$ python -q
>>> import numpy as np
>>> from numpy import linalg as LA
>>> np.set_printoptions(precision=2, suppress=True, linewidth=200)
>>> def rd(a):
...     return np.round(a, 2) + 0
... 
>>> mat = np.array([[1, 0, 0, 0], [0, 1, 0, 0], [0, 0, -1, 0], [0, 0, 0, 2]])
>>> print(mat)
[[ 1  0  0  0]
 [ 0  1  0  0]
 [ 0  0 -1  0]
 [ 0  0  0  2]]
>>> B = mat[0, 0] * mat[1:] - np.outer(mat[1:, 0], mat[0])
>>> B
array([[ 0,  1,  0,  0],
       [ 0,  0, -1,  0],
       [ 0,  0,  0,  2]])
>>> mat[:, 0] / mat[0, 0]
array([1., 0., 0., 0.])
>>> X = np.load("run15.npy")
>>> X
array([[ 3,  0,  1],
       [ 3,  1,  1],
       [-2,  0, -3]])
>>> print(rd(np.poly(X)))
[ 1. -1. -7.  7.]
>>> np.einsum("ij,ji->", X, X)
np.int64(15)
>>> rd(LA.det(2 * X)), rd(LA.det(X))
(np.float64(-56.0), np.float64(-7.0))
>>> rd(LA.eigvals(X))
array([ 1.  ,  2.65, -2.65])
>>> ang = np.radians(72)
>>> R = np.eye(3)
>>> R[2, 2] = R[1, 1] = np.cos(ang)
>>> R[2, 1], R[1, 2] = -np.sin(ang), np.sin(ang)
>>> rd(R)
array([[ 1.  ,  0.  ,  0.  ],
       [ 0.  ,  0.31,  0.95],
       [ 0.  , -0.95,  0.31]])
>>> B = X @ R.T
>>> rd(LA.det(R)), rd(np.trace(R))
(np.float64(1.0), np.float64(1.62))
>>> rd(B)
array([[ 3.  ,  0.95,  0.31],
       [ 3.  ,  1.26, -0.64],
       [-2.  , -2.85, -0.93]])
>>> rd(np.abs(B - X).max(axis=0))
array([0.  , 2.85, 2.07])
>>> print(np.allclose(X @ X.T, B @ B.T))
True
>>> np.allclose(LA.norm(X, axis=1), LA.norm(B, axis=1))
True
>>> cov = X.T @ X
>>> rd(LA.svd(X, compute_uv=False) ** 2)
array([30.02,  3.51,  0.46])
>>> cov
array([[22,  3, 12],
       [ 3,  1,  1],
       [12,  1, 11]])
>>> print(rd(LA.eigvalsh(cov)[::-1]))
[30.02  3.51  0.46]
>>> LA.matrix_rank(cov)
np.int64(3)
>>> np.allclose(cov, cov.T)
True
>>> B = X / np.sqrt((X ** 2).mean(axis=1, keepdims=True))
>>> print(LA.matrix_rank(B) == LA.matrix_rank(X))
True
>>> rng = np.random.default_rng(59185)
>>> B = X + rng.integers(-2, 3, (3, 1)) @ rng.integers(-2, 3, (1, 3))
>>> B
array([[ 3,  0,  1],
       [ 5, -1,  3],
       [-3,  1, -4]])
>>> LA.matrix_rank(B - X, tol=1e-8)
np.int64(1)
>>> M = np.loadtxt("case11.csv", delimiter=",")
>>> print(M)
[[ 0.  0.  0.]
 [ 0.  5.  2.]
 [ 0.  5.  2.]
 [ 0.  0.  0.]
 [ 3.  9.  2.]
 [ 3.  4.  0.]
 [ 3.  4.  0.]
 [ 0.  0.  0.]
 [ 0.  0.  0.]
 [ 0.  5.  2.]
 [ 3. 13.  7.]
 [ 0.  5.  2.]
 [ 0.  0.  0.]
 [ 0.  0.  0.]
 [ 3.  4.  0.]
 [ 0.  4.  5.]
 [ 0.  5.  2.]
 [ 0.  0.  0.]
 [ 0.  5.  2.]
 [ 0.  0.  0.]
 [ 0.  0.  0.]
 [ 0.  4.  5.]]
>>> B = M + rng.integers(-2, 3, (22, 1)) @ rng.integers(-2, 3, (1, 3))
>>> print(B)
[[ 0.  0.  0.]
 [ 0.  5.  2.]
 [ 2.  9. -2.]
 [ 1.  2. -2.]
 [ 4. 11.  0.]
 [ 2.  2.  2.]
 [ 2.  2.  2.]
 [ 2.  4. -4.]
 [-1. -2.  2.]
 [ 0.  5.  2.]
 [ 1.  9. 11.]
 [ 0.  5.  2.]
 [-2. -4.  4.]
 [ 0.  0.  0.]
 [ 1.  0.  4.]
 [-2.  0.  9.]
 [-1.  3.  4.]
 [ 0.  0.  0.]
 [ 0.  5.  2.]
 [ 1.  2. -2.]
 [ 2.  4. -4.]
 [ 2.  8.  1.]]
>>> rd(LA.svd(B - M, compute_uv=False))
array([18.73,  0.  ,  0.  ])
>>> B - M
array([[ 0.,  0.,  0.],
       [ 0.,  0.,  0.],
       [ 2.,  4., -4.],
       [ 1.,  2., -2.],
       [ 1.,  2., -2.],
       [-1., -2.,  2.],
       [-1., -2.,  2.],
       [ 2.,  4., -4.],
       [-1., -2.,  2.],
       [ 0.,  0.,  0.],
       [-2., -4.,  4.],
       [ 0.,  0.,  0.],
       [-2., -4.,  4.],
       [ 0.,  0.,  0.],
       [-2., -4.,  4.],
       [-2., -4.,  4.],
       [-1., -2.,  2.],
       [ 0.,  0.,  0.],
       [ 0.,  0.,  0.],
       [ 1.,  2., -2.],
       [ 2.,  4., -4.],
       [ 2.,  4., -4.]])
>>> Q, R = LA.qr(B)
>>> print(rd(abs(R[0, 0])), rd(LA.norm(B[:, 0])))
7.35 7.35
>>> rd(np.abs(np.diag(R)))
array([ 7.35, 15.76, 14.26])
>>> cov = np.cov(M, rowvar=False)
>>> rd(np.polyfit(M[:, 1], M[:, 2], 1))
array([ 0.44, -0.03])
>>> print(rd(np.corrcoef(M.T)))
[[1.   0.57 0.11]
 [0.57 1.   0.75]
 [0.11 0.75 1.  ]]
>>> rd(cov)
array([[ 1.66,  2.52,  0.28],
       [ 2.52, 11.64,  5.12],
       [ 0.28,  5.12,  3.97]])
>>> np.argwhere(np.triu(np.abs(np.corrcoef(M.T)) > 0.8, 1))
array([], shape=(0, 2), dtype=int64)
>>> print(np.median(M, axis=0))
[0. 4. 0.]
>>> w, V = LA.eigh(cov)
>>> np.unique(w.round(6) + 0, return_counts=True)[1]
array([1, 1, 1])
>>> rd(w.sum()), rd(np.trace(cov))
(np.float64(17.26), np.float64(17.26))
>>> rd(V.T @ V)
array([[1., 0., 0.],
       [0., 1., 0.],
       [0., 0., 1.]])
>>> (w > 1e-8).sum(), (w < -1e-8).sum()
(np.int64(3), np.int64(0))
>>> def softmax(z):
...     e = np.exp(z - z.max(axis=-1, keepdims=True))
...     return e / e.sum(axis=-1, keepdims=True)
... 
>>> rd(softmax(X[0]))
array([0.84, 0.04, 0.11])
>>> rd(softmax(X[0] + 3))
array([0.84, 0.04, 0.11])
>>> rd(softmax(10 * X[0]))
array([1., 0., 0.])
>>> scores = X @ X.T / np.sqrt(3)
>>> print(softmax(scores).round(6).argmax(axis=1))
[0 1 2]
>>> rd(softmax(scores))
array([[0.5 , 0.5 , 0.  ],
       [0.36, 0.64, 0.  ],
       [0.  , 0.  , 1.  ]])
>>> rd(softmax(scores)[0] @ X)
array([3. , 0.5, 1. ])
>>> m1 = np.load("dump.npy")
>>> print(m1)
[[1.   0.7  0.49 0.34]
 [0.7  1.   0.7  0.49]
 [0.49 0.7  1.   0.7 ]
 [0.34 0.49 0.7  1.  ]]
>>> print(rd(np.sort(np.abs(LA.eigvals(m1)))))
[0.2  0.32 0.76 2.72]
>>> m1.inv()
Traceback (most recent call last):
  File "<python-input-69>", line 1, in <module>
    m1.inv()
    ^^^^^^
AttributeError: 'numpy.ndarray' object has no attribute 'inv'
>>> np.trace(m1)
np.float64(4.0)
>>> print(rd(LA.matrix_power(m1, 3)))
[[4.48 5.07 4.91 4.12]
 [5.07 5.85 5.77 4.91]
 [4.91 5.77 5.85 5.07]
 [4.12 4.91 5.07 4.48]]
>>> (m1 - m1.T) / 2
array([[0., 0., 0., 0.],
       [0., 0., 0., 0.],
       [0., 0., 0., 0.],
       [0., 0., 0., 0.]])
>>> np.allclose(m1 @ m1.T, m1.T @ m1)
True
>>> arr = np.load("a.npy")
>>> print(arr)
[[0 1 0 0 0 0]
 [3 3 0 0 0 0]
 [1 3 0 0 0 0]
 [0 0 0 1 0 0]
 [0 0 3 3 0 0]
 [0 0 1 3 0 0]
 [0 0 0 0 0 1]
 [0 0 0 0 3 3]
 [0 0 0 0 1 3]]
>>> rd(softmax(arr).sum(axis=1))
array([1., 1., 1., 1., 1., 1., 1., 1., 1.])
>>> rd(softmax(arr[7]))
array([0.02, 0.02, 0.02, 0.02, 0.45, 0.45])
>>> print(rd(softmax(arr[7] + 3)))
[0.02 0.02 0.02 0.02 0.45 0.45]
>>> scores = arr @ arr.T / np.sqrt(6)
>>> softmax(scores).round(6).argmax(axis=1)
array([1, 1, 1, 4, 4, 4, 7, 7, 7])
>>> A = np.load("data.npy")
>>> print(rd(A))
[[-0.62  0.   -0.79]
 [ 0.    1.    0.  ]
 [ 0.79  0.   -0.62]]
>>> r0 = np.array([-2, -1, -5])
>>> print(rd(np.polyval(r0, A[0])))
[-5.14 -5.   -5.45]
>>> print(rd(np.cross(A[0, :3], A[1, :3])))
[ 0.79  0.   -0.62]
>>> rd(np.correlate(A[0], A[1], "full"))
array([ 0.  , -0.62,  0.  , -0.79,  0.  ])
>>> rd(np.array([np.convolve(row, r0, "same") for row in A]))
array([[ 0.62,  4.65,  0.79],
       [-2.  , -1.  , -5.  ],
       [-0.79, -2.71,  0.62]])
>>> rd(np.convolve(A[0], r0))
array([1.23, 0.62, 4.65, 0.79, 3.94])
